% ipython --no-banner

In [1]: import numpy as np

In [2]: np.set_printoptions(precision=2, suppress=True, linewidth=200)

In [3]: rd = lambda a: np.round(a, 2) + 0

In [4]: m1 = np.array([[3, 4, 1], [0, 0, 1], [0, 0, 4]])

In [5]: m1
Out[5]: 
array([[3, 4, 1],
       [0, 0, 1],
       [0, 0, 4]])

In [6]: # rows and columns are dependent

In [7]: np.linalg.cond(m1) > 100
Out[7]: np.True_

In [8]: [round(float(x), 2) for x in np.linalg.svd(m1, compute_uv=False)[:3]]
Out[8]: [5.25, 3.92, 0.0]

In [9]: np.unique(m1.round(6), axis=0).shape
Out[9]: (3, 3)

In [10]: np.linalg.lstsq(m1[:-1].T, m1[-1])[2]
Out[10]: np.int32(2)

In [11]: rd(m1 @ np.linalg.pinv(m1) @ m1)
Out[11]: 
array([[3., 4., 1.],
       [0., 0., 1.],
       [0., 0., 4.]])

In [12]: W0 = np.load("run8.npy")

In [13]: rd(W0)
Out[13]: 
array([[-0.13,  3.42, -0.19, -0.34,  3.21, -0.81, -1.47],
       [ 0.13, -1.38,  4.04,  0.05,  0.64,  0.25, -2.51],
       [-0.52,  0.24, -1.56, -2.83, -1.59,  1.69, -2.97],
       [-1.69, -1.17, -0.36, -1.37, -0.33, -4.28, -0.56],
       [-3.77, -1.24, -0.01, -0.73,  2.06,  1.76,  1.16],
       [ 0.91, -2.55, -2.46,  1.99,  1.92,  0.02, -1.98],
       [ 2.6 , -1.38,  0.09, -3.24,  1.92,  0.04,  1.47]])

In [14]: t3 = np.stack([W0, 3 * W0, W0[::-1]])

In [15]: np.linalg.matrix_rank(t3)
Out[15]: array([7, 7, 7])

In [16]: print(t3.shape)
(3, 7, 7)

In [17]: other = W0 / np.sqrt((W0 ** 2).mean(axis=1, keepdims=True))

In [18]: rd(np.linalg.norm(other, axis=1))
Out[18]: array([2.65, 2.65, 2.65, 2.65, 2.65, 2.65, 2.65])

In [19]: np.linalg.matrix_rank(W0 - W0.mean(axis=1, keepdims=True))
Out[19]: np.int64(6)

In [20]: np.linalg.matrix_rank(other) == np.linalg.matrix_rank(W0)
Out[20]: np.True_

In [21]: other = np.linalg.inv(W0)

In [22]: np.allclose(other, W0.T)
Out[22]: False

In [23]: rd(np.linalg.cond(W0))
Out[23]: np.float64(1.0)

In [24]: rd(np.linalg.det(W0) * np.linalg.det(other))
Out[24]: np.float64(1.0)

In [25]: rd(np.sort(np.abs(np.linalg.eigvals(W0))))
Out[25]: array([5., 5., 5., 5., 5., 5., 5.])

In [26]: rd(np.trace(W0))
Out[26]: np.float64(-0.91)

In [27]: np.allclose(W0 @ W0.T, W0.T @ W0)
Out[27]: True

In [28]: rd(np.abs(np.linalg.eigvals(W0)).max())
Out[28]: np.float64(5.0)

In [29]: x = np.array([0, -2, 1, 2, -1, 2, -3])

In [30]: print(rd((W0 * x).sum(axis=1)))
[-8.15 14.28  6.2  -7.33 -1.01 10.69 -9.85]

In [31]: np.sign((W0 @ x).round(6))
Out[31]: array([-1.,  1.,  1., -1., -1.,  1., -1.])

In [32]: np.linalg.norm(W0 @ x) <= np.linalg.norm(W0, 2) * np.linalg.norm(x) + 1e-9
Out[32]: np.True_

In [33]: print(rd(W0 @ np.ones(7)))
[ 3.69  1.21 -7.55 -9.77 -0.78 -2.16  1.49]

In [34]: arr = np.load("case6.npy")

In [35]: arr
Out[35]: 
array([[ 0.5,  0.8,  1. ,  0.4, -0.8, -1.3, -0.9, -0.4,  1.1,  0.4],
       [ 0.8,  0.6, -0.2, -1.4,  1.4,  0.9,  0.6, -0.8,  0.2,  1.4],
       [-1.1,  0.8,  0.9,  1.4,  0.1, -0.8, -1.8,  1.4,  0.8,  1.2]])

In [36]: x = np.array([-2, 0, 0, 1, -2, 0, 2, 0, -2, -1])

In [37]: rd(arr @ np.ones(10))
Out[37]: array([0.8, 3.5, 2.9])

In [38]: print(rd(arr @ x))
[-3.4 -6.4 -3. ]

In [39]: (arr * x).sum(axis=1)
Out[39]: array([-3.4, -6.4, -3. ])

In [40]: print(np.sign((arr @ x).round(6)))
[-1. -1. -1.]

In [41]: (arr @ x).argmax()
Out[41]: np.int64(2)

In [42]: x @ arr
Traceback (most recent call last):
  Cell In[42], line 1
    x @ arr
ValueError: matmul: Input operand 1 has a mismatch in its core dimension 0, with gufunc signature (n?,k),(k,m?)->(n?,m?) (size 3 is different from 10)


In [43]: rd(arr @ (2 * x))
Out[43]: array([ -6.8, -12.8,  -6. ])
